$ python3 -q
>>> import numpy as np
>>> import numpy.linalg as la
>>> np.set_printoptions(suppress=True, linewidth=140)
>>> E = np.loadtxt("out6.csv", delimiter=",")
>>> E
array([[ 0.  , -0.7 ,  0.8 ,  0.8 ,  0.6 , -0.2 ,  0.  , -1.78, -0.6 ,  1.2 , -1.1 , -0.9 ,  0.5 , -0.2 ],
       [-0.3 , -0.3 , -0.6 , -1.4 ,  0.2 , -1.5 ,  1.7 , -0.6 , -1.4 ,  2.2 , -0.8 ,  1.7 , -0.3 ,  0.  ],
       [ 0.7 ,  1.7 ,  0.1 , -0.8 , -1.9 , -0.1 ,  1.2 ,  5.72,  2.2 ,  0.6 ,  0.1 , -0.2 ,  0.3 , -1.3 ],
       [-0.2 , -0.6 , -0.3 ,  0.  ,  1.9 ,  0.6 ,  0.4 , -5.69, -1.8 , -0.8 ,  0.  ,  1.3 , -0.5 , -0.2 ],
       [-0.6 , -0.5 , -1.6 , -0.3 ,  1.1 ,  1.6 , -1.  , -3.27, -2.  ,  1.4 , -0.3 ,  0.8 ,  0.9 ,  0.4 ],
       [ 0.6 , -1.1 ,  0.  , -2.  , -0.3 ,  1.1 ,  1.8 ,  0.88, -1.4 ,  1.1 ,  0.7 ,  0.6 ,  0.8 , -1.6 ],
       [-0.8 , -1.3 ,  0.5 ,  0.8 ,  1.5 ,  0.1 , -2.5 , -4.51, -1.1 , -0.2 , -0.1 , -1.5 ,  0.9 ,  0.5 ],
       [-0.8 ,  1.6 ,  0.7 , -0.5 , -0.1 ,  0.6 ,  0.7 ,  0.29,  1.1 ,  0.1 , -1.4 , -1.1 ,  0.5 , -0.5 ],
       [-0.1 , -0.6 , -1.1 ,  0.  ,  0.2 , -1.5 , -1.2 , -0.61, -0.4 , -0.2 ,  0.4 ,  0.2 ,  1.7 ,  0.5 ],
       [-0.6 , -0.6 ,  1.6 ,  0.7 ,  0.  ,  1.9 ,  1.1 , -0.01, -1.6 ,  0.9 , -2.2 , -0.8 ,  0.5 ,  0.2 ],
       [-0.7 ,  0.4 ,  0.7 ,  0.1 ,  2.3 , -0.7 ,  0.2 , -6.91,  1.6 ,  1.1 ,  0.1 ,  0.8 ,  0.  , -0.5 ],
       [ 0.6 ,  0.1 ,  0.9 ,  1.5 , -0.2 ,  0.  ,  0.1 ,  0.61, -0.5 ,  0.6 , -1.2 ,  0.1 , -0.1 , -1.  ],
       [ 0.5 ,  0.8 ,  1.7 , -1.1 ,  0.4 , -0.1 ,  0.9 , -1.2 , -1.  ,  0.3 ,  0.5 , -0.2 , -0.5 ,  0.9 ],
       [-0.6 , -0.1 ,  0.4 ,  1.4 ,  1.  , -0.7 ,  0.6 , -2.99,  1.1 , -1.2 , -1.9 ,  0.8 ,  1.3 , -0.6 ],
       [-1.1 ,  0.1 ,  0.3 ,  0.5 ,  0.4 ,  0.1 , -0.3 , -1.21,  0.7 ,  0.2 ,  1.4 , -0.9 ,  0.6 ,  1.7 ],
       [ 0.2 ,  0.3 , -0.6 ,  0.1 , -0.9 ,  0.1 , -0.4 ,  2.74,  1.5 , -0.7 ,  0.6 ,  0.  , -0.7 , -0.8 ],
       [ 1.1 , -1.4 , -1.5 ,  0.3 ,  2.2 ,  0.  ,  0.3 , -6.59, -0.3 ,  0.4 , -0.6 ,  0.8 , -0.7 ,  0.8 ],
       [-1.2 , -1.1 , -0.6 ,  0.7 , -0.3 ,  0.4 , -0.1 ,  0.87,  0.  ,  0.  ,  0.7 , -0.2 ,  0.7 , -0.3 ],
       [-0.9 ,  0.9 ,  0.  ,  1.  , -1.3 , -0.1 ,  1.5 ,  3.9 ,  0.8 , -1.3 ,  0.4 , -1.5 , -1.3 ,  0.9 ],
       [-1.1 , -1.7 , -1.3 ,  1.3 ,  0.3 ,  0.3 , -2.  , -0.92, -2.  ,  0.3 , -0.4 , -0.6 , -2.  , -0.6 ],
       [-0.7 , -0.5 ,  0.7 , -1.  , -0.6 , -0.6 , -0.9 ,  1.82, -1.8 , -1.1 ,  0.4 ,  0.7 , -0.1 , -2.4 ],
       [ 0.3 ,  0.7 , -0.1 ,  0.6 ,  1.5 ,  1.6 ,  0.9 , -4.51, -0.3 ,  1.2 , -1.2 ,  0.2 ,  0.  ,  2.2 ],
       [ 0.1 , -1.6 ,  1.9 , -0.5 , -1.4 , -0.2 ,  0.2 ,  4.19,  1.3 ,  0.7 ,  0.5 , -0.1 ,  0.7 ,  0.5 ],
       [ 0.9 , -1.4 , -1.3 ,  1.2 , -0.1 , -1.  , -0.5 ,  0.29, -0.7 ,  0.6 , -0.1 ,  1.  , -0.2 , -1.1 ],
       [ 0.4 , -1.1 , -0.5 ,  0.3 ,  0.4 , -0.3 ,  0.4 , -1.16, -0.5 ,  0.6 ,  0.5 , -0.3 , -0.6 ,  0.6 ],
       [ 1.5 ,  0.2 , -1.2 , -0.6 , -0.7 ,  0.4 ,  2.1 ,  2.11, -1.2 , -0.7 , -0.4 , -1.  ,  1.1 ,  0.2 ],
       [-1.2 ,  0.6 ,  0.8 ,  0.5 , -0.9 , -0.1 , -0.4 ,  2.68, -1.6 , -1.  ,  2.8 , -1.1 ,  0.4 ,  1.1 ],
       [-1.9 ,  0.  , -0.4 ,  1.  , -0.5 , -1.3 ,  0.2 ,  1.49,  1.7 ,  1.2 , -1.3 ,  0.2 , -0.5 ,  0.4 ],
       [-0.4 , -1.7 , -0.3 ,  0.2 , -0.6 , -0.2 ,  0.4 ,  1.77,  0.9 , -1.2 , -2.3 , -0.9 ,  0.4 ,  0.2 ],
       [ 0.3 ,  1.8 , -1.2 ,  0.1 ,  0.5 , -2.4 , -0.6 , -1.49,  0.1 , -1.1 , -0.1 , -0.6 ,  0.8 , -0.3 ],
       [ 0.2 ,  0.4 ,  0.4 , -0.5 , -1.4 ,  0.6 ,  1.4 ,  4.21, -1.6 , -0.2 , -1.2 , -0.1 ,  0.9 , -0.3 ],
       [ 0.5 ,  0.6 ,  0.  , -0.9 ,  0.4 , -0.6 ,  0.3 , -1.2 ,  0.8 , -0.2 , -0.7 , -0.4 ,  0.5 , -0.9 ],
       [ 0.3 , -0.8 ,  0.2 , -0.1 , -1.5 , -0.6 ,  0.2 ,  4.5 ,  1.9 , -0.6 ,  0.7 ,  0.5 ,  0.3 , -0.2 ],
       [ 0.7 , -1.8 ,  0.2 ,  0.8 ,  0.4 , -0.6 , -0.1 , -1.2 ,  0.2 , -0.3 , -1.2 ,  2.3 ,  1.2 ,  1.  ],
       [ 1.6 ,  1.3 , -0.9 , -1.1 , -1.4 , -0.7 , -0.9 ,  4.18, -0.4 ,  0.6 ,  1.3 ,  0.1 ,  1.3 ,  1.4 ],
       [ 0.3 ,  0.3 ,  0.4 , -0.3 , -0.4 , -1.4 , -0.1 ,  1.25, -0.6 , -1.2 , -1.3 ,  1.5 ,  0.8 , -0.8 ],
       [ 1.  ,  0.1 , -0.8 ,  1.  ,  0.9 , -1.3 ,  0.1 , -2.73, -2.1 ,  0.8 , -0.5 , -0.8 ,  2.2 ,  0.4 ],
       [ 0.1 , -1.  ,  1.4 , -1.3 ,  0.1 ,  1.3 , -0.5 , -0.28,  0.6 ,  1.2 ,  0.3 ,  0.8 , -0.8 ,  0.9 ],
       [-0.8 , -1.1 , -0.1 , -0.4 ,  0.6 ,  1.8 ,  0.5 , -1.79,  1.  , -1.8 ,  0.3 , -1.5 , -1.6 ,  0.8 ],
       [ 0.6 , -0.1 ,  0.9 ,  0.3 ,  0.8 ,  0.  ,  0.3 , -2.4 ,  0.  , -1.2 , -1.3 , -1.7 , -1.6 ,  0.3 ],
       [-2.5 ,  0.3 ,  0.7 , -0.5 ,  0.  ,  1.  ,  0.  ,  0.  ,  1.1 , -0.5 , -0.5 ,  0.1 , -0.7 ,  0.5 ],
       [ 1.6 ,  0.8 ,  1.1 , -1.  , -1.9 ,  0.6 ,  1.1 ,  5.67,  0.6 ,  1.5 ,  0.3 , -0.6 ,  2.2 ,  1.3 ],
       [-0.5 , -1.3 , -1.5 , -0.6 ,  0.4 , -0.8 , -0.8 , -1.21, -2.3 ,  0.8 , -1.3 , -0.8 , -0.1 ,  0.6 ],
       [-1.4 ,  0.7 ,  0.9 ,  1.3 ,  0.7 , -0.5 , -1.2 , -2.12, -0.1 ,  1.6 ,  0.2 , -0.8 ,  1.5 ,  0.4 ]])
>>> Ac = E - E.mean(axis=0)
>>> U, sigma, vt = la.svd(Ac, full_matrices=False)
>>> np.round(np.abs(vt[-1]), 2) + 0
array([0.  , 0.  , 0.  , 0.  , 0.95, 0.  , 0.  , 0.32, 0.  , 0.  , 0.  , 0.  , 0.  , 0.  ])
>>> np.round(sigma ** 2 / (sigma ** 2).sum(), 2) + 0
array([0.5 , 0.08, 0.07, 0.06, 0.06, 0.05, 0.04, 0.04, 0.03, 0.02, 0.02, 0.02, 0.01, 0.  ])
>>> np.abs(U[:, 0]).argmax()
np.int64(16)
>>> np.abs(vt[0]).argmax()
np.int64(7)
>>> A = np.load("a.npy")
>>> A
array([[-16.66,  19.28,  18.52, -31.27, -30.21,   3.52, -31.01],
       [-25.23,  33.61, -53.12, -12.75, -20.87, -22.25,  43.06],
       [-37.7 ,  21.42,  -0.41, -29.95,  15.63,  43.53, -25.1 ],
       [-38.14,  21.48,  -0.81, -28.24,  16.16,  42.18, -24.62],
       [-37.47,  22.38,   2.1 , -29.99,  15.29,  42.57, -27.05],
       [-20.57,  16.31,  17.29, -30.86, -26.57,   4.48, -31.52],
       [-26.8 ,  32.7 , -53.59, -13.39, -20.49, -23.56,  44.15],
       [-17.23,  18.2 ,  17.5 , -31.42, -30.93,   4.53, -32.17],
       [-38.98,  22.15,   0.57, -29.55,  16.3 ,  40.62, -24.98],
       [-26.7 ,  33.88, -52.81, -11.09, -18.71, -24.46,  44.4 ],
       [-19.17,  17.89,  18.07, -31.46, -28.41,   3.86, -32.43],
       [-17.76,  18.09,  18.3 , -31.65, -26.47,   4.03, -32.58],
       [-37.74,  19.63,  -0.46, -29.04,  15.35,  42.94, -26.55],
       [-17.29,  19.51,  18.79, -32.22, -28.8 ,   2.83, -32.28],
       [-37.37,  20.99,   0.03, -28.72,  15.16,  42.65, -25.21],
       [-40.05,  21.93,  -0.59, -29.38,  17.46,  41.26, -27.41],
       [-19.61,  17.15,  18.19, -30.15, -27.11,   3.98, -31.66],
       [-38.99,  22.72,   0.44, -29.76,  13.96,  39.7 , -23.93],
       [-25.59,  33.8 , -50.55, -12.31, -19.66, -23.99,  45.02],
       [-25.72,  33.32, -50.76, -11.48, -19.89, -24.85,  44.11],
       [-38.16,  21.09,   0.53, -29.37,  15.53,  41.25, -24.98],
       [-16.78,  18.11,  18.57, -33.03, -27.05,   1.8 , -32.04]])
>>> Ac = A - A.mean(axis=0)
>>> V = la.svd(Ac)[2][:3]
>>> Y = Ac - Ac @ V.T @ V
>>> round(float(la.norm(Y) / la.norm(Ac)), 2)
0.03
>>> la.norm(Y, axis=1).round(6).argmax()
np.int64(5)
>>> C2 = np.cov(A, rowvar=False)
>>> C2.shape
(7, 7)
>>> np.round(np.polyfit(A[:, 0], A[:, 3], 1), 2) + 0
array([  0.  , -26.15])
>>> np.round(np.corrcoef(A.T), 2) + 0
array([[ 1.  , -0.12,  0.17,  0.  , -0.98, -0.73,  0.04],
       [-0.12,  1.  , -0.99,  0.97, -0.06, -0.57,  0.98],
       [ 0.17, -0.99,  1.  , -0.98,  0.01,  0.54, -0.98],
       [ 0.  ,  0.97, -0.98,  1.  , -0.19, -0.68,  1.  ],
       [-0.98, -0.06,  0.01, -0.19,  1.  ,  0.85, -0.22],
       [-0.73, -0.57,  0.54, -0.68,  0.85,  1.  , -0.7 ],
       [ 0.04,  0.98, -0.98,  1.  , -0.22, -0.7 ,  1.  ]])
>>> np.round(la.eigvalsh(C2)[::-1], 2)
array([2229.78,  821.65,    1.61,    1.11,    0.62,    0.5 ,    0.32])
>>> round(np.corrcoef(A[:, 0], A[:, 3])[0, 1], 2)
np.float64(0.0)
>>> np.argsort(-A.std(axis=0).round(6), kind="stable")
array([6, 2, 5, 4, 0, 3, 1])
>>> hat = E @ la.solve(E.T @ E, E.T)
>>> np.round(la.eigvalsh(hat), 2) + 0
array([0., 0., 0., 0., 0., 0., 0., 0., 0., 0., 0., 0., 0., 0., 0., 0., 0., 0., 0., 0., 0., 0., 0., 0., 0., 0., 0., 0., 0., 0., 1., 1., 1.,
       1., 1., 1., 1., 1., 1., 1., 1., 1., 1., 1.])
>>> C2 = A.T @ A
>>> la.matrix_rank(C2)
np.int64(7)
>>> np.round(la.svd(A, compute_uv=False) ** 2, 2)
array([63635.69, 37460.99, 16268.33,    33.76,    23.09,    12.16,     6.78])
>>> (A @ A.T).shape
(22, 22)
>>> round(float(np.trace(C2)), 2), round(float((A ** 2).sum()), 2)
(117440.8, 117440.8)
>>> arr = np.loadtxt("block16.csv", delimiter=",")
>>> arr
array([[ 9.,  9.,  3.,  3.,  6.,  6.,  6.,  9.],
       [ 9.,  9.,  3.,  3.,  6.,  6.,  6.,  9.],
       [ 3.,  3., 14.,  1., 10.,  9., 15., 13.],
       [ 3.,  3.,  1.,  1.,  2.,  2.,  2.,  3.],
       [ 6.,  6., 10.,  2.,  9.,  8., 12., 12.],
       [ 6.,  6.,  9.,  2.,  8.,  9., 11., 12.],
       [ 6.,  6., 15.,  2., 12., 11., 17., 16.],
       [ 9.,  9., 13.,  3., 12., 12., 16., 17.]])
>>> Y = np.c_[E[:, :7] @ np.array([[-1, -3, -6, -5, 9, 4, 6],
...     [3, 9, 0, -8, 5, 4, 4],
...     [4, 2, 1, -9, 2, -8, -7],
...     [-9, 9, 4, 2, 5, -2, -1],
...     [2, 8, 0, 7, 2, 5, 3],
...     [-6, -3, 3, -2, -4, 2, -5],
...     [-3, -5, 3, -8, 3, -1, -8]]), np.array([3, 3, 1, 0, 2, 2, 1, 1, 2, 2, 3, 0, 3, 3, 0, 3, 3, 1, 1, 1, 3, 3, 0, 1, 0, 1, 2, 0, 3, 1, 2, 1, 1, 3, 0, 0, 1, 3, 1, 3, 2, 3, 0, 2])]
>>> Y.round(2)
array([[ -3.7,   7.9,   3.4,   4.6,   4.1,  -8.2,  -6.4,   3. ],
       [ 13.9, -18. ,  -3.8,  -2.7,  -0.9,   1.5,  -2.9,   3. ],
       [  5.2, -14.7,  -4. , -42.3,  11.2,  -0.5,  -3.7,   1. ],
       [ -3.8,   6. ,   3.9,  17.4,  -2.8,   9.5,  -2. ,   0. ],
       [ -9. ,   0.4,   2.6,  33.3, -19.8,  18.7,   9.2,   2. ],
       [  1.5, -44.4,  -2.9, -16.9,  -9.7,   0.9, -19.6,   2. ],
       [  1.6,  23.1,   1.3,  41.8, -13.6,  -3.8,   9.7,   1. ],
       [  7. ,   7.6,   7.4, -23.6,  -0.8,  -1.4, -11.7,   1. ],
       [  6.9,   4.8,  -8.6,  29.2,  -3.3,   5.2,  22.4,   2. ],
       [-15.8,  -5.3,  17. , -17.8,  -6. , -16.3, -36.2,   2. ],
       [ 12. ,  27.5,   3.8,  10.1,   5.6,   2.9,   1.2,   3. ],
       [-10.9,  12.3,   3.6, -11.1,  15.1,  -8.5,  -5.2,   0. ],
       [ 17.3,  -1.8,  -3.3, -30.6,  10.3,  -5.3, -10.1,   3. ],
       [ -6.3,  21.4,   9.3,   6.6,   8.5,  -5.8,  -6.5,   3. ],
       [ -0.8,  13.7,   8.3,   8. ,  -6.8,  -4.9,  -5.7,   0. ],
       [ -3.8,  -3.7,  -2.3,  -1.1,  -0.8,   2.7,   6.5,   3. ],
       [-10.5,  -0.1,  -6. ,  32.8,   6.7,  20.9,  15.4,   3. ],
       [-13.5,  -4.3,  10.3,  19.5, -16.5,  -6.4, -10.2,   1. ],
       [-11.9,   2.2,  13.6, -21.6,   3.7, -10.2, -18.2,   1. ],
       [-16.1,   8.6,   5.4,  50.9, -21.1,   0.7,   9.8,   1. ],
       [ 16.1,  -8.5,  -3.6,   3.4, -13.9, -11.7,  -1.7,   3. ],
       [-13.3,  13.3,   8. ,  -4.9,   8.3,  13.4,  -6. ,   3. ],
       [  5. , -27. ,  -0.7, -16.8,  -7.2, -27.8, -23.4,   0. ],
       [-13.8,  -2.4,  -6.4,  26.1,   6.8,   4. ,  16.4,   1. ],
       [ -7. ,  -7.3,  -1.4,  12.1,   1.8,   1.6,   0.7,   0. ],
       [-10.4, -27.8,  -5.1, -22. ,  12.4,  12.8,  -2.1,   1. ],
       [  1.7,  10.2,   8.5,  -7.9,  -6.3, -14.1,  -9.9,   2. ],
       [ -2.5,  12.8,  11.7,  12.6,  -8.1, -11.7,  -6.2,   0. ],
       [ -8.9, -19.1,   3.5,  11.7, -10.9, -10.2, -11.3,   3. ],
       [ 16.6,  28. , -11.6,   8.2,  18.6,  16.1,  35.6,   1. ],
       [ -3.5, -20.7,   3.2, -31. ,   1.1,  -7. , -17.9,   2. ],
       [ 12.9,  -0.7,  -7.5,  -7.5,   7.1,   6.7,   8.1,   1. ],
       [ -1. , -19.8,  -3.2,  -8. ,  -1.4, -12.3,  -5.8,   1. ],
       [ -7.8,  -5.2,  -2.9,  15.5,   4.6,  -6.7,  -0.2,   3. ],
       [ 12.7,  -9.4, -19.7, -13.7,  10.9,  13.5,  28.7,   0. ],
       [ 12.8,   1.4,  -7.1,  -7.3,   8. ,  -4.9,   7.1,   0. ],
       [ -3.6,  15.9,  -6.4,  11.5,  20.2,  10.6,  19.4,   1. ],
       [  8.1, -18.8,  -2. ,  -5.6, -14.3,  -8.6, -14.1,   3. ],
       [-10.4, -14.4,  10. ,   9.5, -19.4,   0.1, -19.3,   1. ],
       [  0.7,   6.7,  -0.6,  -6.5,  10.7,  -2.1,  -3.4,   3. ],
       [  4.7,   4.1,  16.7,   0.8, -26.1, -11.4, -23.2,   2. ],
       [  3.5, -26.9,  -7.4, -49.6,  12.7,  -6.6, -11.4,   3. ],
       [  4. ,  -9. ,  -5.7,  36. , -15.4,   7.2,  14.5,   0. ],
       [  3.4,  37.1,   9.4,  11.4,  -1. ,  -8.9,   1. ,   2. ]])
>>> np.round(la.norm(la.qr(E)[0].T @ Y, axis=0) ** 2 / ((Y ** 2).sum(axis=0) + 1e-12), 2)
array([1.  , 1.  , 1.  , 1.  , 1.  , 1.  , 1.  , 0.28])
>>> la.matrix_rank(np.c_[E, Y])
np.int64(15)
>>> np.round(la.norm(Y - E @ la.lstsq(E, Y)[0], axis=0), 2) + 0
array([ 0.  ,  0.  ,  0.  ,  0.  ,  0.  ,  0.  ,  0.  , 11.06])
